$ ipython --no-banner

In [1]: import numpy as np

In [2]: np.set_printoptions(suppress=True, linewidth=140)

In [3]: def rd(a):
   ...:     return np.round(a, 2) + 0
   ...: 

In [4]: mat = np.load("mat.npy")

In [5]: mat
Out[5]: 
array([[ -5, -10,   7,   6,   0,  -4],
       [  5,   7,   1,   6,  -4,  -3],
       [ -9,  -8, -13,  -6,   8,   2],
       [  2,  14,  -2,   9,  -4,   3],
       [  0, -10,   8,  -2,   0,  -4],
       [ -3,   7,  -3,   3,   0,   6]])

In [6]: rk = np.linalg.matrix_rank(mat)

In [7]: rk
Out[7]: np.int64(4)

In [8]: null = np.linalg.svd(mat)[2][rk:].T

In [9]: [int(np.linalg.matrix_rank(np.delete(mat, i, axis=0))) for i in range(6)]
Out[9]: [4, 4, 4, 4, 4, 4]

In [10]: np.linalg.matrix_rank(mat.T @ mat), np.linalg.matrix_rank(mat @ mat.T)
Out[10]: (np.int64(4), np.int64(4))

In [11]: null.shape
Out[11]: (6, 2)

In [12]: rd(mat @ null)
Out[12]: 
array([[0., 0.],
       [0., 0.],
       [0., 0.],
       [0., 0.],
       [0., 0.],
       [0., 0.]])

In [13]: W0 = np.load("m.npy")

In [14]: W0
Out[14]: 
array([[ 3.21,  0.67,  0.56,  0.5 ,  1.08, -9.07,  2.7 ],
       [-2.5 , -7.  , -0.27,  0.12,  0.76, -9.95, -0.44],
       [-4.61, -0.3 ,  1.2 , -0.13, -0.87,  5.7 , -2.35],
       [-0.97,  1.12,  1.86, -0.15, -0.16,  4.32, -0.17],
       [-2.12,  2.69,  0.16, -0.59, -0.92, -7.63,  0.57],
       [-2.81, -2.21, -5.83, -0.78, -0.25,  1.74,  0.98],
       [-0.21,  1.2 ,  1.41, -0.3 ,  0.46, -1.06, -0.49],
       [ 3.46, -0.9 ,  1.11, -0.74,  1.09, -6.18, -1.08],
       [-1.15, -1.47,  0.87, -0.67, -0.74,  4.99,  0.15],
       [ 0.3 , -3.82, -3.23, -0.48, -0.96,  3.58,  0.36],
       [ 0.1 , -2.09, -2.66, -0.13, -0.61, 13.37, -0.96],
       [ 1.02,  1.54,  2.96,  0.34, -0.48,  3.  , -0.76],
       [-1.22, -0.42,  2.23, -1.02, -0.12, -2.15, -1.71],
       [-1.65,  4.04,  1.06,  0.  ,  0.08, -0.82,  1.14],
       [ 1.44, -2.41,  3.74, -0.21, -0.48,  2.18,  1.76],
       [-2.4 ,  1.14,  1.13,  0.13,  0.17, -4.18, -0.11],
       [ 2.89,  2.31,  1.74,  0.69,  0.4 , -4.88,  1.52],
       [ 1.8 , -2.26,  0.99, -1.02,  0.73,  4.23, -0.82],
       [ 1.72,  2.05, -2.42,  0.57,  1.16,  9.47, -0.23],
       [-1.31, -2.87, -0.55,  0.34,  0.86, -0.37, -1.61],
       [ 0.61,  3.44, -1.11,  0.51, -0.03,  6.82, -1.47],
       [-1.23,  0.81, -0.78,  0.09, -1.46,  7.36,  2.67],
       [ 0.73,  5.26,  1.73, -0.73,  1.02, -1.17,  0.33],
       [ 0.63,  6.29,  2.15,  1.99,  0.47, -0.2 ,  0.24],
       [ 1.93, -5.24,  3.6 , -1.27,  0.1 ,  2.75, -0.9 ],
       [-2.28, -1.98,  3.68, -0.64, -0.97, -7.59,  1.65],
       [-1.55,  5.81, -0.15,  0.11, -0.84,  3.72,  0.45],
       [ 0.99, -3.64, -1.79,  0.24, -1.64,  7.5 , -1.27],
       [ 0.65,  4.58, -6.29, -1.3 ,  0.51, -4.7 , -0.85],
       [ 1.51, -5.76, -0.97,  0.17,  0.06,  1.51, -1.32],
       [-4.09,  0.77,  2.07, -0.1 , -0.26,  2.95,  0.35],
       [ 2.47, -1.25,  2.22, -1.08, -0.79, -5.96,  1.58],
       [ 0.25, -2.34, -5.34, -0.2 ,  0.36,  4.37,  1.45],
       [ 1.59,  3.09, -3.53, -0.31, -1.28,  5.83, -0.7 ],
       [ 1.42,  2.28,  0.97, -0.64,  0.49, -6.26, -2.46],
       [-0.18,  1.84, -1.33, -0.22, -0.16,  1.59,  0.69],
       [-1.37, -0.6 , -1.61,  0.26, -0.45,  4.84,  0.22]])

In [15]: x0 = np.array([-3, -1, 1, -3, -5, -1, -3])

In [16]: y = W0 @ x0

In [17]: rd(np.linalg.solve(W0.T @ W0, W0.T @ y))
Out[17]: array([-3., -1.,  1., -3., -5., -1., -3.])

In [18]: rng = np.random.default_rng(7049)

In [19]: y = y + 0.1 * rng.normal(size=37)

In [20]: rd(y)
Out[20]: 
array([-15.78,  21.32,  21.4 ,   0.93,  16.04,   3.73,   1.92,  -2.3 ,   6.  ,   1.26,  -7.83,  -1.09,  17.18,  -0.98,  -2.51,  10.47,
       -13.06,  -4.5 , -25.95,   6.23, -10.04,  -6.38,  -8.37, -14.79,   6.23,  21.84,  -2.37,   2.48,  -4.03,   1.88,  11.01,   4.57,
       -13.61,  -7.92,   7.57,  -4.78,  -0.8 ])

In [21]: beta, *_ = np.linalg.lstsq(W0, y)

In [22]: rd(beta)
Out[22]: array([-3.  , -0.99,  0.99, -3.  , -4.97, -1.  , -3.  ])

In [23]: beta.round()
Out[23]: array([-3., -1.,  1., -3., -5., -1., -3.])

In [24]: left, sigma = np.linalg.svd(W0)
Traceback (most recent call last):
  Cell In[24], line 1
    left, sigma = np.linalg.svd(W0)
ValueError: too many values to unpack (expected 2)


In [25]: left, sigma, Vh = np.linalg.svd(W0, full_matrices=False)

In [26]: rd(sigma)
Out[26]: array([34.28, 19.36, 14.49, 11.92,  7.62,  4.21,  3.28])

In [27]: rd(np.abs(Vh[0]))
Out[27]: array([0.03, 0.03, 0.17, 0.01, 0.05, 0.98, 0.04])

In [28]: rd(Vh @ Vh.T)
Out[28]: 
array([[1., 0., 0., 0., 0., 0., 0.],
       [0., 1., 0., 0., 0., 0., 0.],
       [0., 0., 1., 0., 0., 0., 0.],
       [0., 0., 0., 1., 0., 0., 0.],
       [0., 0., 0., 0., 1., 0., 0.],
       [0., 0., 0., 0., 0., 1., 0.],
       [0., 0., 0., 0., 0., 0., 1.]])

In [29]: rd(sigma / sigma[0])
Out[29]: array([1.  , 0.56, 0.42, 0.35, 0.22, 0.12, 0.1 ])

In [30]: (sigma > 1e-8).sum()
Out[30]: np.int64(7)

In [31]: np.abs(left[:, 0]).round(6).argmax()
Out[31]: np.int64(10)

In [32]: rd(left.T @ W0 @ Vh.T)
Out[32]: 
array([[34.28,  0.  ,  0.  ,  0.  ,  0.  ,  0.  ,  0.  ],
       [ 0.  , 19.36,  0.  ,  0.  ,  0.  ,  0.  ,  0.  ],
       [ 0.  ,  0.  , 14.49,  0.  ,  0.  ,  0.  ,  0.  ],
       [ 0.  ,  0.  ,  0.  , 11.92,  0.  ,  0.  ,  0.  ],
       [ 0.  ,  0.  ,  0.  ,  0.  ,  7.62,  0.  ,  0.  ],
       [ 0.  ,  0.  ,  0.  ,  0.  ,  0.  ,  4.21,  0.  ],
       [ 0.  ,  0.  ,  0.  ,  0.  ,  0.  ,  0.  ,  3.28]])

In [33]: np.allclose(left * sigma @ Vh, W0)
Out[33]: True

In [34]: rd(left.T @ left)
Out[34]: 
array([[1., 0., 0., 0., 0., 0., 0.],
       [0., 1., 0., 0., 0., 0., 0.],
       [0., 0., 1., 0., 0., 0., 0.],
       [0., 0., 0., 1., 0., 0., 0.],
       [0., 0., 0., 0., 1., 0., 0.],
       [0., 0., 0., 0., 0., 1., 0.],
       [0., 0., 0., 0., 0., 0., 1.]])

In [35]: other = np.c_[W0[:, :3] @ np.array([[3, -2, -2], [3, 3, -3], [-1, 2, 0]]), np.array([2, 1, 2, 1, 2, 0, 0, 1, 2, 2, 1, 0, 1, 2, 0, 0, 1, 0, 1, 0, 2, 1, 2, 1, 1, 2, 1, 2, 2, 2, 1, 1, 1, 1, 0, 1, 2])]

In [36]: rd(other)
Out[36]: 
array([[ 11.08,  -3.29,  -8.43,   2.  ],
       [-28.23, -16.54,  26.  ,   1.  ],
       [-15.93,  10.72,  10.12,   2.  ],
       [ -1.41,   9.02,  -1.42,   1.  ],
       [  1.55,  12.63,  -3.83,   2.  ],
       [ -9.23, -12.67,  12.25,   0.  ],
       [  1.56,   6.84,  -3.18,   0.  ],
       [  6.57,  -7.4 ,  -4.22,   1.  ],
       [ -8.73,  -0.37,   6.71,   2.  ],
       [ -7.33, -18.52,  10.86,   2.  ],
       [ -3.31, -11.79,   6.07,   1.  ],
       [  4.72,   8.5 ,  -6.66,   0.  ],
       [ -7.15,   5.64,   3.7 ,   1.  ],
       [  6.11,  17.54,  -8.82,   2.  ],
       [ -6.65,  -2.63,   4.35,   0.  ],
       [ -4.91,  10.48,   1.38,   0.  ],
       [ 13.86,   4.63, -12.71,   1.  ],
       [ -2.37,  -8.4 ,   3.18,   0.  ],
       [ 13.73,  -2.13,  -9.59,   1.  ],
       [-11.99,  -7.09,  11.23,   0.  ],
       [ 13.26,   6.88, -11.54,   2.  ],
       [ -0.48,   3.33,   0.03,   1.  ],
       [ 16.24,  17.78, -17.24,   2.  ],
       [ 18.61,  21.91, -20.13,   1.  ],
       [-13.53, -12.38,  11.86,   1.  ],
       [-16.46,   5.98,  10.5 ,   2.  ],
       [ 12.93,  20.23, -14.33,   1.  ],
       [ -6.16, -16.48,   8.94,   2.  ],
       [ 21.98,  -0.14, -15.04,   2.  ],
       [-11.78, -22.24,  14.26,   2.  ],
       [-12.03,  14.63,   5.87,   1.  ],
       [  1.44,  -4.25,  -1.19,   1.  ],
       [ -0.93, -18.2 ,   6.52,   1.  ],
       [ 17.57,  -0.97, -12.45,   1.  ],
       [ 10.13,   5.94,  -9.68,   0.  ],
       [  6.31,   3.22,  -5.16,   1.  ],
       [ -4.3 ,  -2.28,   4.54,   2.  ]])

In [37]: rd(np.linalg.norm(np.linalg.qr(W0)[0].T @ other, axis=0) ** 2 / ((other ** 2).sum(axis=0) + 1e-12))
Out[37]: array([1.  , 1.  , 1.  , 0.12])

In [38]: np.linalg.matrix_rank(np.c_[W0, other])
Out[38]: np.int64(8)

In [39]: def softmax(z):
    ...:     e = np.exp(z - z.max(axis=-1, keepdims=True))
    ...:     return e / e.sum(axis=-1, keepdims=True)
    ...: 

In [40]: rd(softmax(W0[26] + 3))
Out[40]: array([0.  , 0.88, 0.  , 0.  , 0.  , 0.11, 0.  ])

In [41]: rd(softmax(W0).sum(axis=1))
Out[41]: 
array([1., 1., 1., 1., 1., 1., 1., 1., 1., 1., 1., 1., 1., 1., 1., 1., 1., 1., 1., 1., 1., 1., 1., 1., 1., 1., 1., 1., 1., 1., 1., 1., 1.,
       1., 1., 1., 1.])

In [42]: att = W0 @ W0.T / np.sqrt(7)

In [43]: rd(softmax(att)[26] @ W0)
Out[43]: array([-1.19,  5.35, -0.38,  0.16, -0.67,  4.33,  0.28])

In [44]: cent = W0[[10, 16]].astype(float)

In [45]: for _ in range(7):
    ...:     labels = np.linalg.norm(W0[:, None] - cent, axis=-1).argmin(axis=1)
    ...:     cent = np.array([W0[labels == j].mean(axis=0) for j in range(2)])
    ...: 

In [46]: labels
Out[46]: array([1, 1, 0, 0, 1, 0, 1, 1, 0, 0, 0, 0, 1, 1, 0, 1, 1, 0, 0, 0, 0, 0, 1, 1, 0, 1, 0, 0, 1, 0, 0, 1, 0, 0, 1, 0, 0])

In [47]: rd(cent)
Out[47]: 
array([[-0.27, -0.66, -0.64, -0.14, -0.34,  4.61, -0.16],
       [ 0.21,  1.26,  0.91, -0.24,  0.25, -4.79,  0.17]])

In [48]: np.bincount(labels)
Out[48]: array([22, 15])

In [49]: J = np.loadtxt("data.csv", delimiter=",")

In [50]: J
Out[50]: 
array([[1.  , 0.5 , 0.25, 0.12, 0.06, 0.03],
       [0.5 , 1.  , 0.5 , 0.25, 0.12, 0.06],
       [0.25, 0.5 , 1.  , 0.5 , 0.25, 0.12],
       [0.12, 0.25, 0.5 , 1.  , 0.5 , 0.25],
       [0.06, 0.12, 0.25, 0.5 , 1.  , 0.5 ],
       [0.03, 0.06, 0.12, 0.25, 0.5 , 1.  ]])

In [51]: r0 = np.array([-2, -3, -3, 2, -3, -3])

In [52]: other = J + np.outer(r0, np.eye(6)[4])

In [53]: np.linalg.matrix_rank(np.linalg.inv(other) - np.linalg.inv(J), tol=1e-8)
Out[53]: np.int64(1)

In [54]: rd(np.linalg.det(other) / np.linalg.det(J)), rd(1 + np.linalg.solve(J, r0)[4])
Out[54]: (np.float64(-3.33), np.float64(-3.33))

In [55]: np.allclose(J, J.T)
Out[55]: True

In [56]: (J + J.T) / 2
Out[56]: 
array([[1.  , 0.5 , 0.25, 0.12, 0.06, 0.03],
       [0.5 , 1.  , 0.5 , 0.25, 0.12, 0.06],
       [0.25, 0.5 , 1.  , 0.5 , 0.25, 0.12],
       [0.12, 0.25, 0.5 , 1.  , 0.5 , 0.25],
       [0.06, 0.12, 0.25, 0.5 , 1.  , 0.5 ],
       [0.03, 0.06, 0.12, 0.25, 0.5 , 1.  ]])

In [57]: np.trace(J)
Out[57]: np.float64(6.0)

In [58]: rd(np.linalg.det(J))
Out[58]: np.float64(0.24)

In [59]: assert J == J.T
Traceback (most recent call last):
  Cell In[59], line 1
    assert J == J.T
ValueError: The truth value of an array with more than one element is ambiguous. Use a.any() or a.all()


In [60]: K = rng.normal(size=(12, 4)) + 10 * np.array([1, 1, 3, 2])

In [61]: rd(K)
Out[61]: 
array([[ 9.79,  9.23, 30.27, 20.83],
       [11.18, 11.31, 30.23, 21.27],
       [10.36,  9.7 , 29.78, 19.13],
       [ 8.61, 11.05, 29.52, 20.04],
       [10.87, 10.83, 29.59, 22.53],
       [10.49, 11.58, 31.07, 19.09],
       [11.19, 11.24, 29.03, 20.08],
       [ 9.61, 10.83, 30.22, 19.3 ],
       [ 9.52,  9.42, 29.27, 19.19],
       [ 9.66, 10.97, 29.16, 21.14],
       [11.45,  9.37, 29.34, 18.95],
       [10.79, 10.23, 28.62, 18.4 ]])

In [62]: C2 = np.cov(K, rowvar=False)

In [63]: rd(K.std(axis=0))
Out[63]: array([0.82, 0.81, 0.65, 1.17])

In [64]: np.argwhere(np.triu(np.abs(np.corrcoef(K.T)) > 0.8, 1))
Out[64]: array([], shape=(0, 2), dtype=int64)

In [65]: C2.shape
Out[65]: (4, 4)

In [66]: X = np.array([[4, 3, 2, 3, 3, 4, 2, 1],
    ...:     [2, 2, 4, 3, 0, 2, 2, 5],
    ...:     [0, 1, 1, 3, 3, 1, 2, 5],
    ...:     [2, 4, 1, 5, 1, 0, 5, 0],
    ...:     [3, 1, 2, 5, 2, 0, 4, 2],
    ...:     [1, 4, 2, 3, 0, 3, 1, 1],
    ...:     [5, 0, 1, 1, 4, 1, 0, 4],
    ...:     [5, 4, 2, 4, 0, 0, 4, 5]])

In [67]: t = np.radians(180)

In [68]: Rm = np.eye(8)

In [69]: Rm[6, 6] = Rm[7, 7] = np.cos(t)

In [70]: Rm[6, 7], Rm[7, 6] = -np.sin(t), np.sin(t)

In [71]: rd(Rm)
Out[71]: 
array([[ 1.,  0.,  0.,  0.,  0.,  0.,  0.,  0.],
       [ 0.,  1.,  0.,  0.,  0.,  0.,  0.,  0.],
       [ 0.,  0.,  1.,  0.,  0.,  0.,  0.,  0.],
       [ 0.,  0.,  0.,  1.,  0.,  0.,  0.,  0.],
       [ 0.,  0.,  0.,  0.,  1.,  0.,  0.,  0.],
       [ 0.,  0.,  0.,  0.,  0.,  1.,  0.,  0.],
       [ 0.,  0.,  0.,  0.,  0.,  0., -1.,  0.],
       [ 0.,  0.,  0.,  0.,  0.,  0.,  0., -1.]])

In [72]: other = X @ Rm.T

In [73]: rd(other)
Out[73]: 
array([[ 4.,  3.,  2.,  3.,  3.,  4., -2., -1.],
       [ 2.,  2.,  4.,  3.,  0.,  2., -2., -5.],
       [ 0.,  1.,  1.,  3.,  3.,  1., -2., -5.],
       [ 2.,  4.,  1.,  5.,  1.,  0., -5.,  0.],
       [ 3.,  1.,  2.,  5.,  2.,  0., -4., -2.],
       [ 1.,  4.,  2.,  3.,  0.,  3., -1., -1.],
       [ 5.,  0.,  1.,  1.,  4.,  1.,  0., -4.],
       [ 5.,  4.,  2.,  4.,  0.,  0., -4., -5.]])

In [74]: rd(np.linalg.det(Rm)), np.trace(Rm)
Out[74]: (np.float64(1.0), np.float64(4.0))
